% python3 -q
>>> import numpy as np
>>> np.set_printoptions(precision=3, suppress=True, linewidth=100)
>>> X = np.load("sample0.npy")
>>> print(X)
[[ -1.807  -2.124  -1.266  -3.764  -3.744  -1.899  -5.649   0.159  -3.556  -1.525]
 [  0.22   -0.754   3.852  -5.174  -3.815   4.238  -3.613  -0.833  -1.152   0.166]
 [ -1.7     7.643  -3.826   3.276   1.714  -1.558   7.82   -0.697  -1.629  -3.848]
 [ -1.326  -6.168  -2.362   0.117   2.166   0.716   8.834   1.001   2.361  -4.995]
 [ -3.014  -1.936  -3.466  -1.101   3.255   1.131   0.148  -2.466   1.884   2.723]
 [ -0.033   4.575  -3.009   4.532  -5.597  -3.572   1.629  -0.008  -3.206  -5.656]
 [ -0.004   3.516   1.369   5.902   4.359  -0.346  -1.142   2.561   4.798  12.024]
 [ -0.381  -3.581   1.538   0.536   5.686  -3.912  -6.524  -0.344  -4.115   4.273]
 [ -2.426  -6.288   2.479  -2.485   4.965   2.753  -5.453   0.549   0.985   5.961]
 [  1.492  -1.39    2.388   1.408  -2.082  -6.818  -3.102  -2.794  -8.255  -0.921]
 [  0.645  -0.614   1.7    -5.633  -0.931   2.581   1.616   0.572  -2.718   1.213]
 [  0.037   1.737  -0.085  -4.319  -1.216  -2.259  -3.712  -3.372  -0.404  -1.018]
 [  0.298   0.826  -1.646   2.925   0.63    1.737  -1.971   5.985  -4.27   -3.139]
 [ -0.865  -4.134  -1.965  -0.503   3.787  -1.897   1.495  -6.611   7.077   2.628]
 [ -3.579   0.167   4.498   0.447  -3.305  -2.52  -10.055  -0.155  -0.417   3.789]
 [ -0.439   5.036   1.446   4.405  -2.17    3.175   2.352   4.825  -0.139   2.593]
 [  2.791   7.915  -4.831   0.389   3.039  -1.411   1.751   1.793   3.637  -3.675]
 [  5.575   6.541   5.384   3.579   1.867   4.909  -1.368   2.818  -1.747  10.048]
 [  5.349   3.324  -2.509  -2.467   0.764  -1.739  -2.441  -0.622   1.778   3.726]
 [  0.95   -6.8    -3.043   0.065   6.801  -1.135  -1.277  -0.611  -3.655  -9.707]
 [  0.43   -5.006   1.309   3.04    0.868  -1.819  -4.661  -4.094  -2.06   -1.593]
 [  1.246  -0.507   0.321   0.797   1.31   -2.472  -3.235  -7.684   1.619  -3.325]
 [  3.465   0.711   5.095   0.461   2.427  -2.058  -9.318  -2.575  -0.042   6.437]
 [ -0.069  -0.936  -1.524   1.302   0.359  -3.284  -0.044  -2.848   0.144   3.363]
 [ -1.807  -4.195   2.973  -4.786   2.554  -0.205  -4.306   1.8    -3.117   2.557]
 [ -6.053   1.18    0.313  -3.748  -1.803   7.266  -1.517   4.059   1.817  11.302]
 [  1.672  -6.034   6.369  -6.533   0.663  -3.022  -6.269  -2.033  -4.436   2.779]
 [  3.022  -6.336   0.668  -2.925   3.356  -3.519  -2.266   0.253   0.173   1.998]
 [ -0.455   0.564   0.975  -7.267  -2.296   2.015  -8.039  -4.251   0.465   3.539]
 [ -5.179   1.561   0.374  -2.408   3.071   4.38    1.003   1.422   4.985   4.517]
 [ -1.904   5.839  -0.657  -3.798   0.52    4.12    1.202   1.22    1.584  -0.662]
 [ -3.653  -2.379  -2.588  -2.681   4.934   1.558  -5.472  -4.172  -0.816  -1.365]
 [  1.038  -0.134   3.732  -8.877  -2.277   3.276   1.111  -1.789  -0.268   4.488]
 [ -0.526   1.998  -1.577   5.246   1.179  -4.526  -0.924  -2.267   0.3    -1.08 ]]
>>> vec = np.array([1, 2, 0, 1, 0, 1, -1, 0, 1, -2])
>>> target = X @ vec
>>> np.round(np.linalg.lstsq(X, target)[0], 3) + 0
array([ 1.,  2.,  0.,  1.,  0.,  1., -1.,  0.,  1., -2.])
>>> try:
...     np.linalg.solve(X, target)
... except np.linalg.LinAlgError as e:
...     print(e)
... 
Last 2 dimensions of the array must be square
>>> print(np.round(np.linalg.pinv(X) @ X, 3) + 0)
[[1. 0. 0. 0. 0. 0. 0. 0. 0. 0.]
 [0. 1. 0. 0. 0. 0. 0. 0. 0. 0.]
 [0. 0. 1. 0. 0. 0. 0. 0. 0. 0.]
 [0. 0. 0. 1. 0. 0. 0. 0. 0. 0.]
 [0. 0. 0. 0. 1. 0. 0. 0. 0. 0.]
 [0. 0. 0. 0. 0. 1. 0. 0. 0. 0.]
 [0. 0. 0. 0. 0. 0. 1. 0. 0. 0.]
 [0. 0. 0. 0. 0. 0. 0. 1. 0. 0.]
 [0. 0. 0. 0. 0. 0. 0. 0. 1. 0.]
 [0. 0. 0. 0. 0. 0. 0. 0. 0. 1.]]
>>> rng = np.random.default_rng(302475)
>>> target = target + 0.3 * rng.normal(size=34)
>>> print(target)
[ -6.612  -0.289  14.013  -9.326 -10.395  16.527  -5.576 -16.925 -20.223 -10.295 -10.733   2.108
  10.243 -11.56   -2.935   9.502  27.115   6.699   4.337   3.4    -2.399  10.021  -0.432 -10.541
 -19.918 -19.348 -23.533 -18.09   -3.057  -4.9    11.906  -1.701 -15.065   7.368]
>>> c, *_ = np.linalg.lstsq(X, target)
>>> [round(float(np.linalg.norm(np.linalg.solve(X.T @ X + lam * np.eye(10), X.T @ target))), 2) for lam in (0, 1, 10, 100)]
[3.63, 3.61, 3.45, 2.53]
>>> print(np.round(np.linalg.norm(target - X @ c), 3))
1.26
